$ ipython --no-banner

In [1]: import numpy as np

In [2]: import numpy.linalg as la

In [3]: np.set_printoptions(precision=2, suppress=True, linewidth=100)

In [4]: tidy = lambda a: np.round(a, 2) + 0

In [5]: arr = np.load("test0.npy")

In [6]: arr
Out[6]: 
array([[ 2,  1, -6, -3],
       [ 1,  0,  0,  3],
       [-6,  0, -4,  0],
       [-3,  3,  0,  2]])

In [7]: B = arr[0, 0] * arr[1:] - np.outer(arr[1:, 0], arr[0])

In [8]: B
Out[8]: 
array([[  0,  -1,   6,   9],
       [  0,   6, -44, -18],
       [  0,   9, -18,  -5]])

In [9]: arr[:, 0] / arr[0, 0]
Out[9]: array([ 1. ,  0.5, -3. , -1.5])

In [10]: np.flatnonzero(~B.round(6).any(axis=1))
Out[10]: array([], dtype=int64)

In [11]: la.matrix_rank(B), la.matrix_rank(arr)
Out[11]: (np.int64(3), np.int64(4))

In [12]: B.sum(axis=0)
Out[12]: array([  0,  14, -56, -14])

In [13]: tidy(B.mean(axis=0))
Out[13]: array([  0.  ,   4.67, -18.67,  -4.67])

In [14]: tidy(la.svd(B, compute_uv=False))
Out[14]: array([52.58,  7.45,  4.86])

In [15]: r0, g = arr[0], arr[3]

In [16]: print(r0 @ g)
-9

In [17]: r0 @ r0
Out[17]: np.int64(50)

In [18]: pr = (r0 @ g) / (r0 @ r0) * r0

In [19]: g - pr
Out[19]: array([-2.64,  3.18, -1.08,  1.46])

In [20]: pr
Out[20]: array([-0.36, -0.18,  1.08,  0.54])

In [21]: B = arr / np.sqrt((arr ** 2).mean(axis=1, keepdims=True))

In [22]: arr - arr.mean(axis=1, keepdims=True)
Out[22]: 
array([[ 3.5,  2.5, -4.5, -1.5],
       [ 0. , -1. , -1. ,  2. ],
       [-3.5,  2.5, -1.5,  2.5],
       [-3.5,  2.5, -0.5,  1.5]])

In [23]: vals, V = la.eig(arr)

In [24]: tidy(np.sort(la.eigvals(arr @ arr)))
Out[24]: array([ 5.81, 11.7 , 50.55, 65.94])

In [25]: tidy(np.sort(la.eigvals(arr.T)))
Out[25]: array([-8.12, -2.41,  3.42,  7.11])

In [26]: tidy(np.sort(la.eigvals(la.inv(arr))))
Out[26]: array([-0.41, -0.12,  0.14,  0.29])

In [27]: J = np.load("out3.npy")

In [28]: print(J)
[[-2  0 -2]
 [ 0 -2  0]
 [-2  0 -2]]

In [29]: print(tidy(la.eigvalsh(J).min()))
-4.0

In [30]: m1 = np.array([[0, 1], [0, -1]])

In [31]: rng = np.random.default_rng(2181)

In [32]: labels = rng.permutation(2)

In [33]: labels
Out[33]: array([0, 1])

In [34]: B = m1[labels][:, labels]

In [35]: np.diag(B)
Out[35]: array([ 0, -1])

In [36]: print(np.trace(B))
-1

In [37]: tidy(np.sort(np.abs(la.eigvals(B))))
Out[37]: array([0., 1.])

In [38]: print(np.allclose(m1 @ m1.T, m1.T @ m1))
False

In [39]: la.matrix_power(m1, 2)
Out[39]: 
array([[ 0, -1],
       [ 0,  1]])

In [40]: tidy(np.sort(np.abs(la.eigvals(m1))))
Out[40]: array([0., 1.])

In [41]: tidy(la.det(m1))
Out[41]: np.float64(0.0)

In [42]: (m1 + m1.T) / 2
Out[42]: 
array([[ 0. ,  0.5],
       [ 0.5, -1. ]])

In [43]: U, sv, VT = la.svd(m1, full_matrices=False)

In [44]: sv / sv[0]
Out[44]: array([1., 0.])

In [45]: U.shape, sv.shape, VT.shape
Out[45]: ((2, 2), (2,), (2, 2))

In [46]: tidy(np.abs(VT[0]))
Out[46]: array([0., 1.])

In [47]: print(tidy(np.sqrt((sv ** 2).sum())), tidy(la.norm(m1)))
1.41 1.41

In [48]: tidy(U.T @ U)
Out[48]: 
array([[1., 0.],
       [0., 1.]])

In [49]: np.abs(U[:, 0]).round(6).argmax()
Out[49]: np.int64(0)

In [50]: np.allclose(U * sv @ VT, m1)
Out[50]: True

In [51]: M = np.load("arr.npy")

In [52]: M
Out[52]: 
array([[-1,  2,  2],
       [ 2, -1,  2],
       [ 2,  2, -1]])

In [53]: B = arr + rng.integers(-2, 3, (4, 2)) @ rng.integers(-2, 3, (2, 4))

In [54]: print(B)
[[ 1  2 -5 -1]
 [-1 -2 -4  3]
 [ 0  2  2 -4]
 [-1  3  1  0]]

In [55]: np.abs(B - arr).sum(axis=1)
Out[55]: array([ 5,  8, 18,  5])

In [56]: vals, V = la.eigh(M)

In [57]: tidy(la.eigvalsh(M + 5 * np.eye(3)))
Out[57]: array([2., 2., 8.])

In [58]: print(tidy(la.eigvalsh(M @ M)))
[9. 9. 9.]

In [59]: (vals > 1e-8).sum(), (vals < -1e-8).sum()
Out[59]: (np.int64(1), np.int64(2))

In [60]: print(tidy(la.svd(M, compute_uv=False)))
[3. 3. 3.]

In [61]: print(tidy(V.T @ M @ V))
[[-3.  0.  0.]
 [ 0. -3.  0.]
 [ 0.  0.  3.]]

In [62]: tidy(V @ np.diag(vals) @ V.T)
Out[62]: 
array([[-1.,  2.,  2.],
       [ 2., -1.,  2.],
       [ 2.,  2., -1.]])

In [63]: tidy(la.eigvalsh(M).min())
Out[63]: np.float64(-3.0)

In [64]: print([round(float(la.det(M[:i, :i])), 2) + 0 for i in range(1, 4)])
[-1.0, -3.0, 27.0]

In [65]: M @ M.T
Out[65]: 
array([[9, 0, 0],
       [0, 9, 0],
       [0, 0, 9]])

In [66]: tidy(la.svd(M, compute_uv=False))
Out[66]: array([3., 3., 3.])

In [67]: M.T @ M
Out[67]: 
array([[9, 0, 0],
       [0, 9, 0],
       [0, 0, 9]])

In [68]: tidy(la.pinv(M))
Out[68]: 
array([[-0.11,  0.22,  0.22],
       [ 0.22, -0.11,  0.22],
       [ 0.22,  0.22, -0.11]])
